$ python -q
>>> import numpy as np
>>> np.set_printoptions(precision=2, suppress=True, linewidth=160, legacy="1.25")
>>> tidy = lambda a: np.round(a, 2) + 0
>>> rng = np.random.default_rng(55886)
>>> feats = np.triu(rng.random((6, 6)) < 0.4, 1).astype(int)
>>> feats = feats + feats.T
>>> feats
array([[0, 0, 1, 0, 1, 0],
       [0, 0, 0, 0, 1, 1],
       [1, 0, 0, 0, 1, 1],
       [0, 0, 0, 0, 0, 0],
       [1, 1, 1, 0, 0, 0],
       [0, 1, 1, 0, 0, 0]])
>>> ev, evecs = np.linalg.eigvalsh(feats)
Traceback (most recent call last):
  File "<python-input-7>", line 1, in <module>
    ev, evecs = np.linalg.eigvalsh(feats)
    ^^^^^^^^^
ValueError: too many values to unpack (expected 2)
>>> ev, evecs = np.linalg.eigh(feats)
>>> np.abs(evecs[:, -1]).round(6).argmax()
2
>>> tidy(ev)
array([-2.  , -1.17,  0.  ,  0.  ,  0.69,  2.48])
>>> tidy(np.abs(evecs[:, -1]))
array([0.43, 0.36, 0.53, 0.  , 0.53, 0.36])
>>> tidy(evecs @ np.diag(ev) @ evecs.T)
array([[0., 0., 1., 0., 1., 0.],
       [0., 0., 0., 0., 1., 1.],
       [1., 0., 0., 0., 1., 1.],
       [0., 0., 0., 0., 0., 0.],
       [1., 1., 1., 0., 0., 0.],
       [0., 1., 1., 0., 0., 0.]])
>>> tidy(evecs.T @ evecs)
array([[1., 0., 0., 0., 0., 0.],
       [0., 1., 0., 0., 0., 0.],
       [0., 0., 1., 0., 0., 0.],
       [0., 0., 0., 1., 0., 0.],
       [0., 0., 0., 0., 1., 0.],
       [0., 0., 0., 0., 0., 1.]])
>>> feats @ feats
array([[2, 1, 1, 0, 1, 1],
       [1, 2, 2, 0, 0, 0],
       [1, 2, 3, 0, 1, 0],
       [0, 0, 0, 0, 0, 0],
       [1, 0, 1, 0, 3, 2],
       [1, 0, 0, 0, 2, 2]])
>>> rank = np.linalg.matrix_rank(feats)
>>> rank
4
>>> N = np.linalg.svd(feats)[2][rank:].T
>>> [int(np.linalg.matrix_rank(feats[:i])) for i in range(1, len(feats) + 1)]
[1, 2, 3, 3, 4, 4]
>>> [int(np.linalg.matrix_rank(feats[:, :j + 1])) for j in range(6)]
[1, 2, 3, 3, 4, 4]
>>> U, sigma, Vh = np.linalg.svd(feats)
>>> np.argmax(sigma[:-1] / (sigma[1:] + 1e-6)) + 1
4
>>> M2 = U[:, :4] @ np.diag(sigma[:4]) @ Vh[:4]
>>> tidy(M2)
array([[0., 0., 1., 0., 1., 0.],
       [0., 0., 0., 0., 1., 1.],
       [1., 0., 0., 0., 1., 1.],
       [0., 0., 0., 0., 0., 0.],
       [1., 1., 1., 0., 0., 0.],
       [0., 1., 1., 0., 0., 0.]])
>>> tidy(np.abs(feats - M2).max())
0.0
>>> np.linalg.matrix_rank(M2)
4
>>> tidy(np.linalg.norm(feats - M2, 2)), tidy(sigma[4])
(0.0, 0.0)
>>> tidy(np.linalg.norm(feats - M2) / np.linalg.norm(feats))
0.0
>>> np.linalg.matrix_rank(feats, rtol=0.05)
4
>>> U, sigma, Vh = np.linalg.svd(feats)
>>> evecs = Vh[:(sigma > 1e-8).sum()]
>>> vec = feats[3] + 5 * feats[4] + rng.integers(2) * np.eye(6)[0]
>>> vec
array([6., 5., 5., 0., 0., 0.])
>>> tidy(np.linalg.norm(vec - evecs.T @ evecs @ vec))
0.0
>>> np.allclose(evecs.T @ evecs @ vec, vec)
True
>>> X = np.load("sample17.npy")
>>> X
array([[ 0, -4,  1, -3,  3,  1,  1, -2, -1,  1,  0,  5,  2,  0, -1],
       [ 0,  0,  0,  3, -1, -5, -4, -2, -4, -5,  5, -5,  2,  1,  2],
       [ 0,  0,  0, -3,  1, -5,  1, -4,  1,  0,  4,  0,  0, -4, -5],
       [ 0,  0,  0,  0, -5,  0,  4, -2,  1,  0,  0, -2, -3, -2,  2],
       [ 0,  0,  0,  0,  0, -5, -1,  3,  0, -2,  0, -5,  5, -3, -5],
       [ 0,  0,  0,  0,  0,  0,  1,  0,  3, -4,  0,  0,  4,  5, -1],
       [ 0,  0,  0,  0,  0,  0,  0,  5, -1, -5,  5, -2,  5, -3,  5],
       [ 0,  0,  0,  0,  0,  0,  0,  0, -5,  3, -4,  3, -2,  0,  5],
       [ 0,  0,  0,  0,  0,  0,  0,  0,  0, -2,  1, -3, -1,  0, -3],
       [ 0,  0,  0,  0,  0,  0,  0,  0,  0,  0,  0, -2, -1, -5,  2],
       [ 0,  0,  0,  0,  0,  0,  0,  0,  0,  0,  0,  4, -4, -4, -4],
       [ 0,  0,  0,  0,  0,  0,  0,  0,  0,  0,  0,  0,  5, -3, -3],
       [ 0,  0,  0,  0,  0,  0,  0,  0,  0,  0,  0,  0,  0, -4, -5],
       [ 0,  0,  0,  0,  0,  0,  0,  0,  0,  0,  0,  0,  0,  0, -2],
       [ 0,  0,  0,  0,  0,  0,  0,  0,  0,  0,  0,  0,  0,  0,  0]])
>>> tidy(np.linalg.det(X))
0.0
>>> np.trace(X)
0
>>> np.allclose(X @ X.T, X.T @ X)
False
>>> tidy(np.abs(np.linalg.eigvals(X)).max())
0.0
>>> m1 = np.load("m.npy")
>>> m1
array([[ 0,  3, -1,  0, -2,  3, -2,  0,  0, -2,  1, -2, -2],
       [ 0,  0, -2,  2, -2, -2,  2,  2,  2, -2, -3,  1,  3],
       [ 0,  0,  0, -1, -3,  2,  2, -2,  0,  3,  3, -1,  0],
       [ 0,  0,  0,  0,  2,  3,  3, -2,  3,  1,  1,  2,  3],
       [ 0,  0,  0,  0,  0,  3, -2, -1, -1, -2,  0, -3, -2],
       [ 0,  0,  0,  0,  0,  0,  0, -1, -1,  0, -3, -1,  3],
       [ 0,  0,  0,  0,  0,  0,  0,  1,  3,  0,  3, -2,  1],
       [ 0,  0,  0,  0,  0,  0,  0,  0,  0, -3,  2,  3, -3],
       [ 0,  0,  0,  0,  0,  0,  0,  0,  0,  0,  0,  1,  3],
       [ 0,  0,  0,  0,  0,  0,  0,  0,  0,  0,  0, -1, -1],
       [ 0,  0,  0,  0,  0,  0,  0,  0,  0,  0,  0, -1, -2],
       [ 0,  0,  0,  0,  0,  0,  0,  0,  0,  0,  0,  0, -3],
       [ 0,  0,  0,  0,  0,  0,  0,  0,  0,  0,  0,  0,  0]])
>>> rank = np.linalg.matrix_rank(m1)
>>> rank
10
>>> N = np.linalg.svd(m1)[2][rank:].T
>>> [int(np.linalg.matrix_rank(m1[:i])) for i in range(1, len(m1) + 1)]
[1, 2, 3, 4, 5, 6, 7, 8, 9, 10, 10, 10, 10]
>>> arr = np.loadtxt("block17.csv", delimiter=",")
>>> arr
array([[-0.87, -0.48, -0.71, -0.38, -0.69,  1.  , -0.55,  0.85, -0.32],
       [ 0.93, -0.95,  0.31,  0.98,  0.94, -1.  ,  0.8 , -0.97, -0.89],
       [-0.97, -1.  , -0.51,  0.92, -1.  , -0.9 , -0.58,  0.89, -0.91],
       [ 0.02,  0.16,  0.44, -0.01, -0.8 , -0.96, -0.02,  0.  ,  0.3 ],
       [-0.82, -1.  , -0.88,  0.97, -0.56,  0.97, -0.13,  0.41, -0.98],
       [-0.52,  0.68, -0.3 , -0.78,  0.01,  0.98, -0.38,  0.65,  0.47],
       [ 0.54,  0.93,  0.43, -0.77,  0.75, -0.03,  0.09, -0.24,  0.77],
       [-0.83,  0.95,  0.06, -0.97, -0.95,  0.93, -0.7 ,  0.92,  0.9 ],
       [ 0.38, -0.98,  0.52,  0.98, -0.95, -1.  ,  0.47, -0.74, -0.85],
       [ 0.81,  0.99,  0.52, -0.91,  0.98,  0.56,  0.24, -0.52,  0.9 ],
       [ 0.76, -1.  , -0.33,  1.  ,  0.59, -1.  ,  0.81, -0.96, -1.  ],
       [-0.02,  0.97,  0.68, -0.93, -0.79, -0.84, -0.3 ,  0.45,  0.93],
       [ 0.9 , -0.11,  0.2 ,  0.68,  0.99, -0.66,  0.66, -0.91, -0.39],
       [-0.68, -1.  , -0.11,  1.  , -1.  , -1.  ,  0.1 , -0.08, -0.98],
       [-0.12,  0.54, -0.09, -0.53,  0.28,  0.8 , -0.14,  0.25,  0.34],
       [-0.49,  0.29, -0.69, -0.61,  0.84,  1.  , -0.29,  0.56, -0.06],
       [ 0.38,  0.87,  0.56, -0.66, -0.12, -0.86,  0.02, -0.12,  0.75],
       [-1.  , -0.28, -0.69, -0.88, -1.  ,  1.  , -0.91,  1.  ,  0.31],
       [ 0.29, -0.99, -0.74,  0.98,  0.94,  0.83,  0.49, -0.71, -0.97],
       [ 0.62,  0.97,  0.52, -0.87,  0.83,  0.03,  0.09, -0.26,  0.87],
       [ 0.37,  0.99,  0.74, -0.95, -0.28, -0.83, -0.16,  0.17,  0.96],
       [-0.89, -1.  , -0.33,  0.96, -1.  , -0.98, -0.31,  0.62, -0.92],
       [-0.28, -0.96, -0.59,  0.88,  0.14,  0.64,  0.12, -0.13, -0.89]])
>>> G = np.cov(arr, rowvar=False)
>>> np.argsort(-arr.std(axis=0).round(6), kind="stable")
array([5, 3, 1, 4, 8, 0, 7, 2, 6])
>>> tidy(arr.std(axis=0))
array([0.66, 0.84, 0.52, 0.84, 0.78, 0.86, 0.45, 0.63, 0.78])
>>> tidy(G)
array([[ 0.45,  0.14,  0.23,  0.  ,  0.38, -0.23,  0.26, -0.38,  0.09],
       [ 0.14,  0.74,  0.28, -0.68,  0.14,  0.13, -0.11,  0.1 ,  0.67],
       [ 0.23,  0.28,  0.29, -0.17,  0.05, -0.27,  0.07, -0.13,  0.25],
       [ 0.  , -0.68, -0.17,  0.74, -0.04, -0.28,  0.21, -0.23, -0.65],
       [ 0.38,  0.14,  0.05, -0.04,  0.63,  0.12,  0.23, -0.32,  0.05],
       [-0.23,  0.13, -0.27, -0.28,  0.12,  0.77, -0.17,  0.23,  0.13],
       [ 0.26, -0.11,  0.07,  0.21,  0.23, -0.17,  0.21, -0.29, -0.13],
       [-0.38,  0.1 , -0.13, -0.23, -0.32,  0.23, -0.29,  0.41,  0.13],
       [ 0.09,  0.67,  0.25, -0.65,  0.05,  0.13, -0.13,  0.13,  0.63]])
>>> tidy(np.polyfit(arr[:, 8], arr[:, 0], 1))
array([ 0.15, -0.05])
>>> np.argwhere(np.triu(np.abs(np.corrcoef(arr.T)) > 0.8, 1))
array([[0, 6],
       [0, 7],
       [1, 3],
       [1, 8],
       [3, 8],
       [6, 7]])
>>> G.shape
(9, 9)
